>>> import numpy as np
>>> np.set_printoptions(suppress=True, linewidth=200)
>>> rnd = lambda a: np.round(a, 3) + 0
>>> F = np.loadtxt("case8.csv", delimiter=",")
>>> F
array([[-5., -3.,  0.,  0.,  5.,  0.,  0.,  0.,  2.,  0.,  0.,  0.,  0.,  1.],
       [-3.,  2.,  0.,  0.,  1.,  0.,  0.,  0.,  1.,  0.,  0.,  0.,  0., -2.],
       [ 0.,  0., -2.,  0.,  0.,  0.,  0.,  0.,  0.,  3.,  0.,  0.,  0.,  0.],
       [ 0.,  0.,  0.,  2.,  0.,  4.,  3., -3.,  0.,  0.,  1.,  0.,  2.,  0.],
       [-4.,  1.,  0.,  0., -5.,  0.,  0.,  0.,  4.,  0.,  0.,  0.,  0., -5.],
       [ 0.,  0.,  0., -2.,  0., -5.,  2., -3.,  0.,  0., -2.,  2.,  5.,  0.],
       [ 0.,  0.,  0., -3.,  0.,  4., -5.,  5.,  0.,  0.,  4., -3., -3.,  0.],
       [ 0.,  0.,  0., -2.,  0.,  3.,  1.,  2.,  0.,  0.,  2.,  2.,  0.,  0.],
       [ 4., -5.,  0.,  0., -5.,  0.,  0.,  0., -4.,  0.,  0.,  0.,  0., -2.],
       [ 0.,  0., -4.,  0.,  0.,  0.,  0.,  0.,  0., -3.,  0.,  0.,  0.,  0.],
       [ 0.,  0.,  0., -1.,  0.,  4., -2., -3.,  0.,  0., -5.,  0., -1.,  0.],
       [ 0.,  0.,  0.,  1.,  0.,  0., -4.,  1.,  0.,  0.,  4.,  2., -2.,  0.],
       [ 0.,  0.,  0.,  1.,  0.,  5., -3.,  5.,  0.,  0., -1.,  1., -4.,  0.],
       [ 0.,  0.,  0.,  0.,  2.,  0.,  0.,  0.,  3.,  0.,  0.,  0.,  0., -5.]])
>>> Q, evecs = np.linalg.qr(F[:, :9])[0], np.linalg.qr(F[:, 9:])[0]
>>> sigma = np.linalg.svd(Q.T @ evecs, compute_uv=False)
>>> rnd(sigma)
array([0.975, 0.852, 0.418, 0.316, 0.21 ])
>>> def softmax(z):
...     e = np.exp(z - z.max(axis=-1, keepdims=True))
...     return e / e.sum(axis=-1, keepdims=True)
... 
>>> print(rnd(softmax(F[11])))
[0.013 0.013 0.013 0.036 0.013 0.013 0.    0.036 0.013 0.013 0.722 0.098 0.002 0.013]
>>> rnd(softmax(F).sum(axis=1))
array([1., 1., 1., 1., 1., 1., 1., 1., 1., 1., 1., 1., 1., 1.])
>>> rnd(softmax(F[11] + 3))
array([0.013, 0.013, 0.013, 0.036, 0.013, 0.013, 0.   , 0.036, 0.013, 0.013, 0.722, 0.098, 0.002, 0.013])
>>> att = F @ F.T / np.sqrt(14)
>>> print(rnd(softmax(att)[11] @ F))
[ 0.     0.     0.    -0.016  0.     1.046 -4.247  2.04   0.     0.     3.969  0.724 -2.266  0.   ]
>>> softmax(att).round(6).argmax(axis=1)
array([ 0,  4,  2,  3,  4,  5,  6,  7,  8,  9, 10, 11, 12, 13])
>>> rng = np.random.default_rng(387378)
>>> labels = rng.permutation(14)
>>> labels
array([ 3,  2, 11, 12,  5,  8,  6,  0, 13,  7,  1,  4,  9, 10])
>>> A2 = F[labels][:, labels]
>>> np.allclose(A2, F)
False
>>> labels = rng.permutation(14)
>>> A2 = F[:, labels] * rng.choice([-1, 1], 14)
>>> print(A2)
[[-0. -0.  0.  0. -0. -1. -2. -0.  3.  0.  0.  5. -0. -5.]
 [-0. -0.  0.  0. -0.  2. -1. -0. -2.  0.  0.  3. -0. -1.]
 [-0. -0.  0.  0. -0. -0. -0.  2. -0.  0.  0. -0. -3. -0.]
 [-2. -3.  4.  2.  3. -0. -0. -0. -0.  1.  0. -0. -0. -0.]
 [-0. -0.  0.  0. -0.  5. -4. -0. -1.  0.  0.  4. -0.  5.]
 [ 2. -2. -5.  5.  3. -0. -0. -0. -0. -2.  2. -0. -0. -0.]
 [ 3.  5.  4. -3. -5. -0. -0. -0. -0.  4. -3. -0. -0. -0.]
 [ 2. -1.  3.  0. -2. -0. -0. -0. -0.  2.  2. -0. -0. -0.]
 [-0. -0.  0.  0. -0.  2.  4. -0.  5.  0.  0. -4. -0.  5.]
 [-0. -0.  0.  0. -0. -0. -0.  4. -0.  0.  0. -0.  3. -0.]
 [ 1.  2.  4. -1.  3. -0. -0. -0. -0. -5.  0. -0. -0. -0.]
 [-1.  4.  0. -2. -1. -0. -0. -0. -0.  4.  2. -0. -0. -0.]
 [-1.  3.  5. -4. -5. -0. -0. -0. -0. -1.  1. -0. -0. -0.]
 [-0. -0.  0.  0. -0.  5. -3. -0. -0.  0.  0. -0. -0. -2.]]
>>> U, _, Vh = np.linalg.svd(F.T @ A2)
>>> labels
array([ 3,  6,  5, 12,  7, 13,  8,  2,  1, 10, 11,  0,  9,  4])
>>> data = np.loadtxt("w.csv", delimiter=",")
>>> data
array([[-0.3  , -0.5  , -1.2  ,  1.5  ,  0.2  ,  0.2  , -1.5  , -1.6  ,  0.6  ,  1.2  , -0.2  , -1.1  ,  0.1  ],
       [ 1.5  ,  0.   ,  0.4  ,  0.8  , -1.1  ,  0.2  , -1.   ,  0.7  ,  0.2  , -0.7  ,  1.   ,  0.5  , -0.1  ],
       [-1.8  , -1.1  , -2.1  ,  0.3  , -0.1  ,  1.6  , -0.3  , -0.5  , -1.7  ,  0.2  ,  0.1  ,  0.3  ,  1.3  ],
       [-1.2  , -0.6  ,  1.3  , -1.3  , -1.6  ,  1.7  ,  0.2  ,  0.9  ,  0.5  , -1.1  , -1.7  ,  1.   , -1.1  ],
       [-0.5  ,  0.8  , -0.2  , -1.3  , -0.3  ,  0.9  , -1.5  ,  0.1  ,  1.4  ,  0.3  ,  0.2  , -0.7  ,  0.   ],
       [-0.3  , -0.6  , -0.5  ,  0.9  , -0.7  , -0.4  ,  0.1  , -0.6  ,  0.3  ,  0.2  ,  0.6  ,  0.2  ,  0.1  ],
       [-0.1  , -0.1  ,  0.7  ,  1.   ,  0.4  ,  1.2  ,  0.6  ,  0.1  ,  0.7  ,  1.8  ,  0.   , -1.3  , -0.2  ],
       [-2.5  ,  1.   , -1.2  , -0.6  , -0.3  , -0.8  , -0.5  , -1.   ,  0.1  , -2.1  , -0.6  ,  0.1  , -0.4  ],
       [ 0.323, -0.935, -0.172,  0.513, -0.745, -0.868, -1.354,  0.054,  1.114,  0.021,  1.587,  0.352,  0.72 ],
       [-2.1  , -0.4  ,  1.5  , -0.2  ,  0.   ,  1.2  , -0.8  , -0.3  ,  0.4  ,  1.2  , -0.8  , -1.1  ,  1.6  ],
       [ 0.3  ,  0.2  , -0.4  ,  0.3  ,  1.3  , -0.2  , -0.5  ,  1.7  ,  0.   ,  1.2  ,  0.1  ,  0.8  , -1.7  ],
       [ 0.9  ,  1.2  , -0.3  , -0.1  , -0.2  ,  0.7  , -1.1  ,  0.   ,  3.   , -1.6  , -0.5  , -0.7  ,  0.1  ],
       [ 0.4  , -0.8  , -0.4  ,  0.5  , -0.8  , -0.9  , -1.6  ,  0.2  ,  0.7  ,  0.5  ,  1.6  ,  0.5  ,  0.3  ]])
>>> A2 = np.linalg.inv(data)
>>> np.allclose(A2, data.T)
False
